In [1]: import numpy as np

In [2]: from numpy import linalg as LA

In [3]: np.set_printoptions(precision=4, suppress=True, linewidth=100, legacy="1.25")

In [4]: arr = np.load("out9.npy")

In [5]: arr
Out[5]: 
array([[-1,  1, -2,  0,  0, -2,  2,  3,  3,  2,  2,  3],
       [ 3, -1,  1, -2,  0,  0, -2,  2,  3,  3,  2,  2],
       [ 2,  3, -1,  1, -2,  0,  0, -2,  2,  3,  3,  2],
       [ 2,  2,  3, -1,  1, -2,  0,  0, -2,  2,  3,  3],
       [ 3,  2,  2,  3, -1,  1, -2,  0,  0, -2,  2,  3],
       [ 3,  3,  2,  2,  3, -1,  1, -2,  0,  0, -2,  2],
       [ 2,  3,  3,  2,  2,  3, -1,  1, -2,  0,  0, -2],
       [-2,  2,  3,  3,  2,  2,  3, -1,  1, -2,  0,  0],
       [ 0, -2,  2,  3,  3,  2,  2,  3, -1,  1, -2,  0],
       [ 0,  0, -2,  2,  3,  3,  2,  2,  3, -1,  1, -2],
       [-2,  0,  0, -2,  2,  3,  3,  2,  2,  3, -1,  1],
       [ 1, -2,  0,  0, -2,  2,  3,  3,  2,  2,  3, -1]])

In [6]: def softmax(z):
   ...:     e = np.exp(z - z.max(axis=-1, keepdims=True))
   ...:     return e / e.sum(axis=-1, keepdims=True)
   ...: 

In [7]: softmax(arr[6])
Out[7]: 
array([0.0842, 0.2288, 0.2288, 0.0842, 0.0842, 0.2288, 0.0042, 0.031 , 0.0015, 0.0114, 0.0114,
       0.0015])

In [8]: att = arr @ arr.T / np.sqrt(12)

In [9]: np.round(softmax(att), 4) + 0
Out[9]: 
array([[0.9987, 0.0003, 0.0003, 0.    , 0.    , 0.    , 0.    , 0.    , 0.    , 0.    , 0.0003,
        0.0003],
       [0.0003, 0.9987, 0.0003, 0.0003, 0.    , 0.    , 0.    , 0.    , 0.    , 0.    , 0.    ,
        0.0003],
       [0.0003, 0.0003, 0.9987, 0.0003, 0.0003, 0.    , 0.    , 0.    , 0.    , 0.    , 0.    ,
        0.    ],
       [0.    , 0.0003, 0.0003, 0.9987, 0.0003, 0.0003, 0.    , 0.    , 0.    , 0.    , 0.    ,
        0.    ],
       [0.    , 0.    , 0.0003, 0.0003, 0.9987, 0.0003, 0.0003, 0.    , 0.    , 0.    , 0.    ,
        0.    ],
       [0.    , 0.    , 0.    , 0.0003, 0.0003, 0.9987, 0.0003, 0.0003, 0.    , 0.    , 0.    ,
        0.    ],
       [0.    , 0.    , 0.    , 0.    , 0.0003, 0.0003, 0.9987, 0.0003, 0.0003, 0.    , 0.    ,
        0.    ],
       [0.    , 0.    , 0.    , 0.    , 0.    , 0.0003, 0.0003, 0.9987, 0.0003, 0.0003, 0.    ,
        0.    ],
       [0.    , 0.    , 0.    , 0.    , 0.    , 0.    , 0.0003, 0.0003, 0.9987, 0.0003, 0.0003,
        0.    ],
       [0.    , 0.    , 0.    , 0.    , 0.    , 0.    , 0.    , 0.0003, 0.0003, 0.9987, 0.0003,
        0.0003],
       [0.0003, 0.    , 0.    , 0.    , 0.    , 0.    , 0.    , 0.    , 0.0003, 0.0003, 0.9987,
        0.0003],
       [0.0003, 0.0003, 0.    , 0.    , 0.    , 0.    , 0.    , 0.    , 0.    , 0.0003, 0.0003,
        0.9987]])

In [10]: np.round(softmax(att + np.triu(np.full(att.shape, -np.inf), 1)), 4) + 0
Out[10]: 
array([[1.    , 0.    , 0.    , 0.    , 0.    , 0.    , 0.    , 0.    , 0.    , 0.    , 0.    ,
        0.    ],
       [0.0003, 0.9997, 0.    , 0.    , 0.    , 0.    , 0.    , 0.    , 0.    , 0.    , 0.    ,
        0.    ],
       [0.0003, 0.0003, 0.9994, 0.    , 0.    , 0.    , 0.    , 0.    , 0.    , 0.    , 0.    ,
        0.    ],
       [0.    , 0.0003, 0.0003, 0.9994, 0.    , 0.    , 0.    , 0.    , 0.    , 0.    , 0.    ,
        0.    ],
       [0.    , 0.    , 0.0003, 0.0003, 0.9994, 0.    , 0.    , 0.    , 0.    , 0.    , 0.    ,
        0.    ],
       [0.    , 0.    , 0.    , 0.0003, 0.0003, 0.9994, 0.    , 0.    , 0.    , 0.    , 0.    ,
        0.    ],
       [0.    , 0.    , 0.    , 0.    , 0.0003, 0.0003, 0.9994, 0.    , 0.    , 0.    , 0.    ,
        0.    ],
       [0.    , 0.    , 0.    , 0.    , 0.    , 0.0003, 0.0003, 0.9994, 0.    , 0.    , 0.    ,
        0.    ],
       [0.    , 0.    , 0.    , 0.    , 0.    , 0.    , 0.0003, 0.0003, 0.9994, 0.    , 0.    ,
        0.    ],
       [0.    , 0.    , 0.    , 0.    , 0.    , 0.    , 0.    , 0.0003, 0.0003, 0.9993, 0.    ,
        0.    ],
       [0.0003, 0.    , 0.    , 0.    , 0.    , 0.    , 0.    , 0.    , 0.0003, 0.0003, 0.999 ,
        0.    ],
       [0.0003, 0.0003, 0.    , 0.    , 0.    , 0.    , 0.    , 0.    , 0.    , 0.0003, 0.0003,
        0.9987]])

In [11]: m1 = np.load("a.npy")

In [12]: m1
Out[12]: 
array([[1.    , 0.5   , 0.25  , 0.125 , 0.0625],
       [0.5   , 1.    , 0.5   , 0.25  , 0.125 ],
       [0.25  , 0.5   , 1.    , 0.5   , 0.25  ],
       [0.125 , 0.25  , 0.5   , 1.    , 0.5   ],
       [0.0625, 0.125 , 0.25  , 0.5   , 1.    ]])

In [13]: # symmetric

In [14]: softmax(m1[3] + 5)
Out[14]: array([0.1344, 0.1523, 0.1955, 0.3223, 0.1955])

In [15]: softmax(10 * m1[3])
Out[15]: array([0.0002, 0.0005, 0.0066, 0.986 , 0.0066])

In [16]: softmax(m1).sum(axis=1)
Out[16]: array([1., 1., 1., 1., 1.])

In [17]: att = m1 @ m1.T / np.sqrt(5)

In [18]: softmax(att)[3] @ m1
Out[18]: array([0.3414, 0.4516, 0.5181, 0.5203, 0.4136])

In [19]: softmax(att).round(6).argmax(axis=1)
Out[19]: array([0, 1, 2, 3, 4])

In [20]: M2 = np.array([[9, 4, 3], [-3, -1, -3]])

In [21]: W2 = np.kron(M2, m1)

In [22]: W2
Out[22]: 
array([[ 9.    ,  4.5   ,  2.25  ,  1.125 ,  0.5625,  4.    ,  2.    ,  1.    ,  0.5   ,  0.25  ,
         3.    ,  1.5   ,  0.75  ,  0.375 ,  0.1875],
       [ 4.5   ,  9.    ,  4.5   ,  2.25  ,  1.125 ,  2.    ,  4.    ,  2.    ,  1.    ,  0.5   ,
         1.5   ,  3.    ,  1.5   ,  0.75  ,  0.375 ],
       [ 2.25  ,  4.5   ,  9.    ,  4.5   ,  2.25  ,  1.    ,  2.    ,  4.    ,  2.    ,  1.    ,
         0.75  ,  1.5   ,  3.    ,  1.5   ,  0.75  ],
       [ 1.125 ,  2.25  ,  4.5   ,  9.    ,  4.5   ,  0.5   ,  1.    ,  2.    ,  4.    ,  2.    ,
         0.375 ,  0.75  ,  1.5   ,  3.    ,  1.5   ],
       [ 0.5625,  1.125 ,  2.25  ,  4.5   ,  9.    ,  0.25  ,  0.5   ,  1.    ,  2.    ,  4.    ,
         0.1875,  0.375 ,  0.75  ,  1.5   ,  3.    ],
       [-3.    , -1.5   , -0.75  , -0.375 , -0.1875, -1.    , -0.5   , -0.25  , -0.125 , -0.0625,
        -3.    , -1.5   , -0.75  , -0.375 , -0.1875],
       [-1.5   , -3.    , -1.5   , -0.75  , -0.375 , -0.5   , -1.    , -0.5   , -0.25  , -0.125 ,
        -1.5   , -3.    , -1.5   , -0.75  , -0.375 ],
       [-0.75  , -1.5   , -3.    , -1.5   , -0.75  , -0.25  , -0.5   , -1.    , -0.5   , -0.25  ,
        -0.75  , -1.5   , -3.    , -1.5   , -0.75  ],
       [-0.375 , -0.75  , -1.5   , -3.    , -1.5   , -0.125 , -0.25  , -0.5   , -1.    , -0.5   ,
        -0.375 , -0.75  , -1.5   , -3.    , -1.5   ],
       [-0.1875, -0.375 , -0.75  , -1.5   , -3.    , -0.0625, -0.125 , -0.25  , -0.5   , -1.    ,
        -0.1875, -0.375 , -0.75  , -1.5   , -3.    ]])

In [23]: round(LA.norm(W2, 2), 4), round(float(LA.norm(M2, 2) * LA.norm(m1, 2)), 4)
Out[23]: (24.9423, 24.9423)

In [24]: W2.shape
Out[24]: (10, 15)

In [25]: x0 = np.array([0, 1, 3, 3, 2, 2, 2, 1, 1, 1, 1, 2, 0, 0, 0])

In [26]: h1 = np.maximum(W2 @ x0, 0)

In [27]: np.flatnonzero(h1 > 1e-9)
Out[27]: array([0, 1, 2, 3, 4])

In [28]: h1
Out[28]: array([35.5   , 54.5   , 66.25  , 64.625 , 48.8125,  0.    ,  0.    ,  0.    ,  0.    ,  0.    ])

In [29]: np.tanh(W2 @ x0)
Out[29]: array([ 1.,  1.,  1.,  1.,  1., -1., -1., -1., -1., -1.])

In [30]: W2 * (h1 > 1e-9)[:, None]
Out[30]: 
array([[ 9.    ,  4.5   ,  2.25  ,  1.125 ,  0.5625,  4.    ,  2.    ,  1.    ,  0.5   ,  0.25  ,
         3.    ,  1.5   ,  0.75  ,  0.375 ,  0.1875],
       [ 4.5   ,  9.    ,  4.5   ,  2.25  ,  1.125 ,  2.    ,  4.    ,  2.    ,  1.    ,  0.5   ,
         1.5   ,  3.    ,  1.5   ,  0.75  ,  0.375 ],
       [ 2.25  ,  4.5   ,  9.    ,  4.5   ,  2.25  ,  1.    ,  2.    ,  4.    ,  2.    ,  1.    ,
         0.75  ,  1.5   ,  3.    ,  1.5   ,  0.75  ],
       [ 1.125 ,  2.25  ,  4.5   ,  9.    ,  4.5   ,  0.5   ,  1.    ,  2.    ,  4.    ,  2.    ,
         0.375 ,  0.75  ,  1.5   ,  3.    ,  1.5   ],
       [ 0.5625,  1.125 ,  2.25  ,  4.5   ,  9.    ,  0.25  ,  0.5   ,  1.    ,  2.    ,  4.    ,
         0.1875,  0.375 ,  0.75  ,  1.5   ,  3.    ],
       [-0.    , -0.    , -0.    , -0.    , -0.    , -0.    , -0.    , -0.    , -0.    , -0.    ,
        -0.    , -0.    , -0.    , -0.    , -0.    ],
       [-0.    , -0.    , -0.    , -0.    , -0.    , -0.    , -0.    , -0.    , -0.    , -0.    ,
        -0.    , -0.    , -0.    , -0.    , -0.    ],
       [-0.    , -0.    , -0.    , -0.    , -0.    , -0.    , -0.    , -0.    , -0.    , -0.    ,
        -0.    , -0.    , -0.    , -0.    , -0.    ],
       [-0.    , -0.    , -0.    , -0.    , -0.    , -0.    , -0.    , -0.    , -0.    , -0.    ,
        -0.    , -0.    , -0.    , -0.    , -0.    ],
       [-0.    , -0.    , -0.    , -0.    , -0.    , -0.    , -0.    , -0.    , -0.    , -0.    ,
        -0.    , -0.    , -0.    , -0.    , -0.    ]])

In [31]: np.kron(np.eye(2, dtype=int), m1)
Out[31]: 
array([[1.    , 0.5   , 0.25  , 0.125 , 0.0625, 0.    , 0.    , 0.    , 0.    , 0.    ],
       [0.5   , 1.    , 0.5   , 0.25  , 0.125 , 0.    , 0.    , 0.    , 0.    , 0.    ],
       [0.25  , 0.5   , 1.    , 0.5   , 0.25  , 0.    , 0.    , 0.    , 0.    , 0.    ],
       [0.125 , 0.25  , 0.5   , 1.    , 0.5   , 0.    , 0.    , 0.    , 0.    , 0.    ],
       [0.0625, 0.125 , 0.25  , 0.5   , 1.    , 0.    , 0.    , 0.    , 0.    , 0.    ],
       [0.    , 0.    , 0.    , 0.    , 0.    , 1.    , 0.5   , 0.25  , 0.125 , 0.0625],
       [0.    , 0.    , 0.    , 0.    , 0.    , 0.5   , 1.    , 0.5   , 0.25  , 0.125 ],
       [0.    , 0.    , 0.    , 0.    , 0.    , 0.25  , 0.5   , 1.    , 0.5   , 0.25  ],
       [0.    , 0.    , 0.    , 0.    , 0.    , 0.125 , 0.25  , 0.5   , 1.    , 0.5   ],
       [0.    , 0.    , 0.    , 0.    , 0.    , 0.0625, 0.125 , 0.25  , 0.5   , 1.    ]])
